$ python3 -q
>>> import numpy as np
>>> from numpy import linalg as LA
>>> np.set_printoptions(precision=2, suppress=True, linewidth=160, floatmode="fixed")
>>> rd = lambda a: np.round(a, 2) + 0
>>> M = np.loadtxt("m.csv", delimiter=",")
>>> rd(M)
array([[-0.64,  0.25, -0.66, -0.30,  0.11],
       [ 0.19, -0.81, -0.40, -0.30, -0.23],
       [ 0.70,  0.42, -0.27, -0.48,  0.19],
       [-0.19, -0.27,  0.42, -0.47,  0.70],
       [ 0.19, -0.16, -0.41,  0.61,  0.64]])
>>> # orthonormal columns
>>> rd(LA.svd(M, compute_uv=False))
array([1.00, 1.00, 1.00, 1.00, 1.00])
>>> rd(np.einsum("ij,ji->", M, M))
np.float64(1.3)
>>> rd(np.poly(M))
array([ 1.00,  1.55,  0.55, -0.55, -1.55, -1.00])
>>> rd(LA.eigvals(M))
array([-0.27+0.96j, -0.27-0.96j,  1.00+0.00j, -1.00+0.00j, -1.00+0.00j])
>>> rd(LA.det(2 * M)), rd(LA.det(M))
(np.float64(32.0), np.float64(1.0))
>>> rng = np.random.default_rng(3016)
>>> lab = rng.integers(0, 3, 9)
>>> K = (lab[:, None] == lab) * -3 + np.eye(9)
>>> K
array([[-2.00, -3.00, -3.00,  0.00, -3.00,  0.00,  0.00, -3.00, -3.00],
       [-3.00, -2.00, -3.00,  0.00, -3.00,  0.00,  0.00, -3.00, -3.00],
       [-3.00, -3.00, -2.00,  0.00, -3.00,  0.00,  0.00, -3.00, -3.00],
       [ 0.00,  0.00,  0.00, -2.00,  0.00, -3.00,  0.00,  0.00,  0.00],
       [-3.00, -3.00, -3.00,  0.00, -2.00,  0.00,  0.00, -3.00, -3.00],
       [ 0.00,  0.00,  0.00, -3.00,  0.00, -2.00,  0.00,  0.00,  0.00],
       [ 0.00,  0.00,  0.00,  0.00,  0.00,  0.00, -2.00,  0.00,  0.00],
       [-3.00, -3.00, -3.00,  0.00, -3.00,  0.00,  0.00, -2.00, -3.00],
       [-3.00, -3.00, -3.00,  0.00, -3.00,  0.00,  0.00, -3.00, -2.00]])
>>> lab = rng.permutation(9)
>>> lab
array([0, 5, 3, 7, 2, 1, 4, 8, 6])
>>> Y = K[lab][:, lab]
>>> Y
array([[-2.00,  0.00,  0.00, -3.00, -3.00, -3.00, -3.00, -3.00,  0.00],
       [ 0.00, -2.00, -3.00,  0.00,  0.00,  0.00,  0.00,  0.00,  0.00],
       [ 0.00, -3.00, -2.00,  0.00,  0.00,  0.00,  0.00,  0.00,  0.00],
       [-3.00,  0.00,  0.00, -2.00, -3.00, -3.00, -3.00, -3.00,  0.00],
       [-3.00,  0.00,  0.00, -3.00, -2.00, -3.00, -3.00, -3.00,  0.00],
       [-3.00,  0.00,  0.00, -3.00, -3.00, -2.00, -3.00, -3.00,  0.00],
       [-3.00,  0.00,  0.00, -3.00, -3.00, -3.00, -2.00, -3.00,  0.00],
       [-3.00,  0.00,  0.00, -3.00, -3.00, -3.00, -3.00, -2.00,  0.00],
       [ 0.00,  0.00,  0.00,  0.00,  0.00,  0.00,  0.00,  0.00, -2.00]])
>>> np.diag(Y)
array([-2.00, -2.00, -2.00, -2.00, -2.00, -2.00, -2.00, -2.00, -2.00])
>>> vals, evecs = LA.eigh(Y)
>>> rd(LA.eigvalsh(Y @ Y))
array([  1.00,   1.00,   1.00,   1.00,   1.00,   1.00,   4.00,  25.00, 289.00])
>>> rd(evecs @ np.diag(vals) @ evecs.T)
array([[-2.00,  0.00,  0.00, -3.00, -3.00, -3.00, -3.00, -3.00,  0.00],
       [ 0.00, -2.00, -3.00,  0.00,  0.00,  0.00,  0.00,  0.00,  0.00],
       [ 0.00, -3.00, -2.00,  0.00,  0.00,  0.00,  0.00,  0.00,  0.00],
       [-3.00,  0.00,  0.00, -2.00, -3.00, -3.00, -3.00, -3.00,  0.00],
       [-3.00,  0.00,  0.00, -3.00, -2.00, -3.00, -3.00, -3.00,  0.00],
       [-3.00,  0.00,  0.00, -3.00, -3.00, -2.00, -3.00, -3.00,  0.00],
       [-3.00,  0.00,  0.00, -3.00, -3.00, -3.00, -2.00, -3.00,  0.00],
       [-3.00,  0.00,  0.00, -3.00, -3.00, -3.00, -3.00, -2.00,  0.00],
       [ 0.00,  0.00,  0.00,  0.00,  0.00,  0.00,  0.00,  0.00, -2.00]])
>>> rd(vals)
array([-17.00,  -5.00,  -2.00,   1.00,   1.00,   1.00,   1.00,   1.00,   1.00])
>>> (vals > 1e-8).sum(), (vals < -1e-8).sum()
(np.int64(6), np.int64(3))
>>> rd(vals.sum()), np.trace(Y)
(np.float64(-18.0), np.float64(-18.0))
>>> np.unique(vals.round(6) + 0, return_counts=True)[1]
array([1, 1, 1, 6])
>>> rd(LA.eigvalsh(Y + 2 * np.eye(9)))
array([-15.00,  -3.00,   0.00,   3.00,   3.00,   3.00,   3.00,   3.00,   3.00])
>>> rd(LA.svd(Y, compute_uv=False))
array([17.00,  5.00,  2.00,  1.00,  1.00,  1.00,  1.00,  1.00,  1.00])
>>> vals, evecs = LA.eigh(K)
>>> vec = np.array([1, 2, -2, -1, 0, -2, 0, 1, 0])
>>> np.abs(K).sum(axis=1).max(), rd(np.abs(vals).max())
(np.float64(17.0), np.float64(17.0))
>>> rd(evecs * np.abs(vals) @ evecs.T)
array([[3.67, 2.67, 2.67, 0.00, 2.67, 0.00, 0.00, 2.67, 2.67],
       [2.67, 3.67, 2.67, 0.00, 2.67, 0.00, 0.00, 2.67, 2.67],
       [2.67, 2.67, 3.67, 0.00, 2.67, 0.00, 0.00, 2.67, 2.67],
       [0.00, 0.00, 0.00, 3.00, 0.00, 2.00, 0.00, 0.00, 0.00],
       [2.67, 2.67, 2.67, 0.00, 3.67, 0.00, 0.00, 2.67, 2.67],
       [0.00, 0.00, 0.00, 2.00, 0.00, 3.00, 0.00, 0.00, 0.00],
       [0.00, 0.00, 0.00, 0.00, 0.00, 0.00, 2.00, 0.00, 0.00],
       [2.67, 2.67, 2.67, 0.00, 2.67, 0.00, 0.00, 3.67, 2.67],
       [2.67, 2.67, 2.67, 0.00, 2.67, 0.00, 0.00, 2.67, 3.67]])
>>> rd(LA.eigvalsh(K[1:, 1:]))
array([-14.00,  -5.00,  -2.00,   1.00,   1.00,   1.00,   1.00,   1.00])
>>> F = np.loadtxt("mat.csv", delimiter=",")
>>> F
array([[-3.00, -3.00, -1.00],
       [ 0.00, -2.00, -3.00],
       [-2.00,  0.00,  0.00]])
>>> cov = F.T @ F
>>> (F @ F.T).shape
(3, 3)
>>> rd(LA.eigvalsh(cov)[::-1])
array([26.57,  8.57,  0.86])
>>> cov
array([[13.00,  9.00,  3.00],
       [ 9.00, 13.00,  9.00],
       [ 3.00,  9.00, 10.00]])
>>> np.allclose(cov, cov.T)
True
>>> rd(LA.svd(F, compute_uv=False) ** 2)
array([26.57,  8.57,  0.86])
>>> np.trace(cov), (F ** 2).sum()
(np.float64(36.0), np.float64(36.0))
>>> O, evecs = LA.qr(F[:, :2])[0], LA.qr(F[:, 2:])[0]
>>> s = LA.svd(O.T @ evecs, compute_uv=False)
>>> rd(s)
array([0.88])
>>> (s > 0.9).sum()
np.int64(0)
>>> Y = K / LA.norm(K, axis=1, keepdims=True)
>>> cov = Y @ Y.T
>>> rd(cov)
array([[1.00, 0.98, 0.98, 0.00, 0.98, 0.00, 0.00, 0.98, 0.98],
       [0.98, 1.00, 0.98, 0.00, 0.98, 0.00, 0.00, 0.98, 0.98],
       [0.98, 0.98, 1.00, 0.00, 0.98, 0.00, 0.00, 0.98, 0.98],
       [0.00, 0.00, 0.00, 1.00, 0.00, 0.92, 0.00, 0.00, 0.00],
       [0.98, 0.98, 0.98, 0.00, 1.00, 0.00, 0.00, 0.98, 0.98],
       [0.00, 0.00, 0.00, 0.92, 0.00, 1.00, 0.00, 0.00, 0.00],
       [0.00, 0.00, 0.00, 0.00, 0.00, 0.00, 1.00, 0.00, 0.00],
       [0.98, 0.98, 0.98, 0.00, 0.98, 0.00, 0.00, 1.00, 0.98],
       [0.98, 0.98, 0.98, 0.00, 0.98, 0.00, 0.00, 0.98, 1.00]])
>>> rd(np.degrees(np.arccos(np.clip(cov[8, 4], -1, 1))))
np.float64(11.6)
>>> (cov - 2 * np.eye(9)).round(6).argmax(axis=1)
array([1, 0, 0, 5, 0, 3, 0, 0, 0])
>>> vec = np.array([3, 3, 2])
>>> rhs = F @ vec
>>> c, lr = np.zeros(3), 1 / LA.norm(F, 2) ** 2
>>> for i in range(20):
...     c -= lr * F.T @ (F @ c - rhs)
...     if i % 5 == 0: print(i, round(LA.norm(F @ c - rhs), 2))
... 
0 0.91
5 0.18
10 0.11
15 0.09
>>> rd(LA.cond(F))
np.float64(5.56)
>>> th = np.radians(120)
>>> Rm = np.eye(3)
>>> Rm[2, 2] = Rm[0, 0] = np.cos(th)
>>> Rm[2, 0], Rm[0, 2] = -np.sin(th), np.sin(th)
>>> rd(Rm)
array([[-0.50,  0.00,  0.87],
       [ 0.00,  1.00,  0.00],
       [-0.87,  0.00, -0.50]])
>>> Y = F @ Rm.T
>>> rd(LA.svd(F, compute_uv=False)), rd(LA.svd(Y, compute_uv=False))
(array([5.15, 2.93, 0.93]), array([5.15, 2.93, 0.93]))
>>> rd(np.abs(Y - F).max(axis=0))
array([3.63, 0.00, 4.50])
>>> feats = np.load("case15.npy")
>>> feats
array([[-10.94,  25.28,  -1.69],
       [ -2.44,  17.55,   9.39],
       [ -3.31,   2.27,   3.59],
       [-22.51,  -4.37,   8.74],
       [ -0.70,  13.56,  11.69],
       [  5.50,   6.39,  -4.04],
       [ -0.59, -38.76,  -9.33],
       [ -4.04,   2.45,  -5.27],
       [ 28.90,  -9.08,  -5.68],
       [ 38.12, -24.30,  -5.38],
       [-60.01,   5.73,  21.97],
       [  9.48,  21.15,   3.47],
       [  3.06,  21.82,  11.06],
       [ 25.99,  -5.05, -11.21],
       [ -7.14,   8.70,  -5.14],
       [-21.17,  36.16,  33.78],
       [ 16.64,  -3.72,   9.51],
       [ 13.23,   8.81, -12.33]])
>>> cen = feats - feats.mean(axis=0)
>>> left, s, VT = LA.svd(cen, full_matrices=False)
>>> LA.matrix_rank(cen)
np.int64(3)
>>> np.searchsorted(np.cumsum(s ** 2) / (s ** 2).sum(), 0.9) + 1
np.int64(2)
>>> rd(np.abs(VT[-1]))
array([0.27, 0.28, 0.92])
>>> rd(s ** 2 / (s ** 2).sum())
array([0.68, 0.25, 0.07])
>>> (np.sign(left[:, 0]) == np.sign(left[0, 0])).astype(int)
array([1, 1, 1, 1, 1, 0, 0, 0, 0, 0, 1, 1, 1, 0, 1, 1, 0, 0])
>>> np.abs(left[:, 0]).argmax()
np.int64(10)
>>> rd(cen.mean(axis=0))
array([0.00, 0.00, 0.00])
>>> rd(VT[0] * np.sign(VT[0, np.abs(VT[0]).argmax()]))
array([ 0.80, -0.47, -0.38])
>>> np.abs(VT[0]).argmax()
np.int64(0)
>>> m1 = np.triu(rng.random((9, 9)) < 0.3, 1).astype(int)
>>> m1 = m1 + m1.T
>>> m1
array([[0, 0, 0, 0, 0, 0, 0, 0, 1],
       [0, 0, 1, 1, 1, 0, 1, 0, 0],
       [0, 1, 0, 1, 0, 0, 0, 0, 0],
       [0, 1, 1, 0, 0, 0, 0, 0, 0],
       [0, 1, 0, 0, 0, 1, 0, 0, 0],
       [0, 0, 0, 0, 1, 0, 0, 0, 1],
       [0, 1, 0, 0, 0, 0, 0, 0, 0],
       [0, 0, 0, 0, 0, 0, 0, 0, 1],
       [1, 0, 0, 0, 0, 1, 0, 1, 0]])
>>> left, s, VT = LA.svd(m1)
>>> np.argmax(s[:-1] / (s[1:] + 1e-6)) + 1
np.int64(8)
>>> rd(s)
array([2.40, 2.04, 1.81, 1.65, 1.00, 0.81, 0.60, 0.28, 0.00])
>>> Y = left[:, :8] @ np.diag(s[:8]) @ VT[:8]
>>> rd(Y)
array([[0.00, 0.00, 0.00, 0.00, 0.00, 0.00, 0.00, 0.00, 1.00],
       [0.00, 0.00, 1.00, 1.00, 1.00, 0.00, 1.00, 0.00, 0.00],
       [0.00, 1.00, 0.00, 1.00, 0.00, 0.00, 0.00, 0.00, 0.00],
       [0.00, 1.00, 1.00, 0.00, 0.00, 0.00, 0.00, 0.00, 0.00],
       [0.00, 1.00, 0.00, 0.00, 0.00, 1.00, 0.00, 0.00, 0.00],
       [0.00, 0.00, 0.00, 0.00, 1.00, 0.00, 0.00, 0.00, 1.00],
       [0.00, 1.00, 0.00, 0.00, 0.00, 0.00, 0.00, 0.00, 0.00],
       [0.00, 0.00, 0.00, 0.00, 0.00, 0.00, 0.00, 0.00, 1.00],
       [1.00, 0.00, 0.00, 0.00, 0.00, 1.00, 0.00, 1.00, 0.00]])
>>> LA.matrix_rank(Y)
np.int64(8)
>>> rd(LA.norm(m1 - Y) / LA.norm(m1))
np.float64(0.0)
>>> rd(m1 @ LA.pinv(m1) @ m1)
array([[0.00, 0.00, 0.00, 0.00, 0.00, 0.00, 0.00, 0.00, 1.00],
       [0.00, 0.00, 1.00, 1.00, 1.00, 0.00, 1.00, 0.00, 0.00],
       [0.00, 1.00, 0.00, 1.00, 0.00, 0.00, 0.00, 0.00, 0.00],
       [0.00, 1.00, 1.00, 0.00, 0.00, 0.00, 0.00, 0.00, 0.00],
       [0.00, 1.00, 0.00, 0.00, 0.00, 1.00, 0.00, 0.00, 0.00],
       [0.00, 0.00, 0.00, 0.00, 1.00, 0.00, 0.00, 0.00, 1.00],
       [0.00, 1.00, 0.00, 0.00, 0.00, 0.00, 0.00, 0.00, 0.00],
       [0.00, 0.00, 0.00, 0.00, 0.00, 0.00, 0.00, 0.00, 1.00],
       [1.00, 0.00, 0.00, 0.00, 0.00, 1.00, 0.00, 1.00, 0.00]])
>>> np.unique(m1.round(6), axis=0).shape
(8, 9)
>>> np.abs(np.diag(LA.qr(m1)[1])) > 1e-9
array([ True,  True,  True,  True,  True,  True,  True, False,  True])
>>> X = np.loadtxt("dump.csv", delimiter=",")
>>> rd(X)
array([[ 0.31,  0.95,  0.00],
       [-0.95,  0.31,  0.00],
       [ 0.00,  0.00,  1.00]])
>>> vec = np.array([1, 1, 1])
>>> rhs = X @ vec
>>> c, lr = np.zeros(3), 1 / LA.norm(X, 2) ** 2
>>> for i in range(40):
...     c -= lr * X.T @ (X @ c - rhs)
...     if i % 10 == 0: print(i, round(LA.norm(X @ c - rhs), 2))
... 
0 0.0
10 0.0
20 0.0
30 0.0
>>> rd(LA.cond(X))
np.float64(1.0)
>>> rd(c)
array([1.00, 1.00, 1.00])
>>> mat = np.load("sample10.npy")
>>> mat
array([[ 1.29, -0.68,  0.87],
       [ 1.59, -0.36,  0.45],
       [-2.32, -0.08, -0.66],
       [-3.11,  1.36, -1.72]])
>>> vec = np.array([0, 1, -2])
>>> rhs = mat @ vec
>>> rd(LA.solve(mat.T @ mat, mat.T @ rhs))
array([ 0.00,  1.00, -2.00])
>>> rd(LA.lstsq(mat, rhs)[0])
array([ 0.00,  1.00, -2.00])
>>> rd(LA.pinv(mat) @ mat)
array([[1.00, 0.00, 0.00],
       [0.00, 1.00, 0.00],
       [0.00, 0.00, 1.00]])
>>> rhs = rhs + 0.05 * rng.normal(size=4)
>>> rd(rhs)
array([-2.39, -1.26,  1.20,  4.75])
>>> c, *_ = LA.lstsq(mat, rhs)
>>> rd(mat.T @ (rhs - mat @ c))
array([0.00, 0.00, 0.00])
>>> [round(float(LA.norm(LA.solve(mat.T @ mat + lam * np.eye(3), mat.T @ rhs))), 2) for lam in (0, 1, 10, 100)]
[2.16, 1.31, 0.78, 0.21]
>>> rd(LA.norm(rhs - mat @ c))
np.float64(0.0)
>>> Y = np.c_[mat[:, :1] @ np.array([[1]]), np.array([2, 0, 0, 1])]
>>> Y
array([[ 1.29,  2.00],
       [ 1.59,  0.00],
       [-2.32,  0.00],
       [-3.11,  1.00]])
>>> LA.matrix_rank(Y)
np.int64(2)
>>> rd(LA.norm(Y - mat @ LA.lstsq(mat, Y)[0], axis=0))
array([0.00, 2.12])
>>> rd(LA.lstsq(mat, Y[:, 0])[0])
array([1.00, 0.00, 0.00])
>>> proj = mat @ LA.solve(mat.T @ mat, mat.T)
>>> rd(np.diag(proj))
array([0.34, 0.90, 1.00, 0.76])
>>> rd(proj @ mat[:, 0])
array([ 1.29,  1.59, -2.32, -3.11])
>>> vec = np.array([3, 2, 2])
>>> rhs = mat @ vec
>>> c, lr = np.zeros(3), 1 / LA.norm(mat, 2) ** 2
>>> for i in range(10):
...     c -= lr * mat.T @ (mat @ c - rhs)
...     if i % 2 == 0: print(i, round(LA.norm(mat @ c - rhs), 2))
... 
0 2.06
2 1.9
4 1.76
6 1.63
8 1.51
>>> rd(c)
array([ 2.83, -0.19,  0.92])
>>> rd(LA.cond(mat))
np.float64(25.15)
>>> u, r1 = mat[0], mat[1]
>>> rd(u @ u)
np.float64(2.88)
>>> p = (u @ r1) / (u @ u) * u
>>> rd(LA.norm(u + r1) ** 2 + LA.norm(u - r1) ** 2)
np.float64(11.49)
>>> rd(r1 - p)
array([ 0.39,  0.27, -0.36])
>>> rd(p)
array([ 1.20, -0.63,  0.81])
>>> rd(np.outer(u, r1))
array([[ 2.05, -0.46,  0.58],
       [-1.08,  0.24, -0.31],
       [ 1.38, -0.31,  0.39]])
>>> arr = np.load("x.npy")
>>> rd(arr)
array([[ 1.88, -0.13, -0.17,  0.08,  0.10, -0.27],
       [-0.13,  1.45, -0.41, -0.30, -0.22,  0.14],
       [-0.17, -0.41,  1.63, -0.13, -0.01, -0.14],
       [ 0.08, -0.30, -0.13,  1.11,  0.13,  0.80],
       [ 0.10, -0.22, -0.01,  0.13,  1.11,  0.34],
       [-0.27,  0.14, -0.14,  0.80,  0.34,  0.81]])
>>> vals, evecs = LA.eigh(arr)
>>> vec = np.array([2, 0, 2, 2, 0, 1])
>>> rd(evecs * np.maximum(vals, 0) @ evecs.T)
array([[ 1.88, -0.13, -0.17,  0.08,  0.10, -0.27],
       [-0.13,  1.45, -0.41, -0.30, -0.22,  0.14],
       [-0.17, -0.41,  1.63, -0.13, -0.01, -0.14],
       [ 0.08, -0.30, -0.13,  1.11,  0.13,  0.80],
       [ 0.10, -0.22, -0.01,  0.13,  1.11,  0.34],
       [-0.27,  0.14, -0.14,  0.80,  0.34,  0.81]])
>>> rd(evecs * np.abs(vals) @ evecs.T)
array([[ 1.88, -0.13, -0.17,  0.08,  0.10, -0.27],
       [-0.13,  1.45, -0.41, -0.30, -0.22,  0.14],
       [-0.17, -0.41,  1.63, -0.13, -0.01, -0.14],
       [ 0.08, -0.30, -0.13,  1.11,  0.13,  0.80],
       [ 0.10, -0.22, -0.01,  0.13,  1.11,  0.34],
       [-0.27,  0.14, -0.14,  0.80,  0.34,  0.81]])
>>> rd(np.abs(arr).sum(axis=1).max()), rd(np.abs(vals).max())
(np.float64(2.65), np.float64(2.0))
>>> rd(LA.eigvalsh(arr[1:, 1:]))
array([0.03, 1.00, 1.09, 2.00, 2.00])
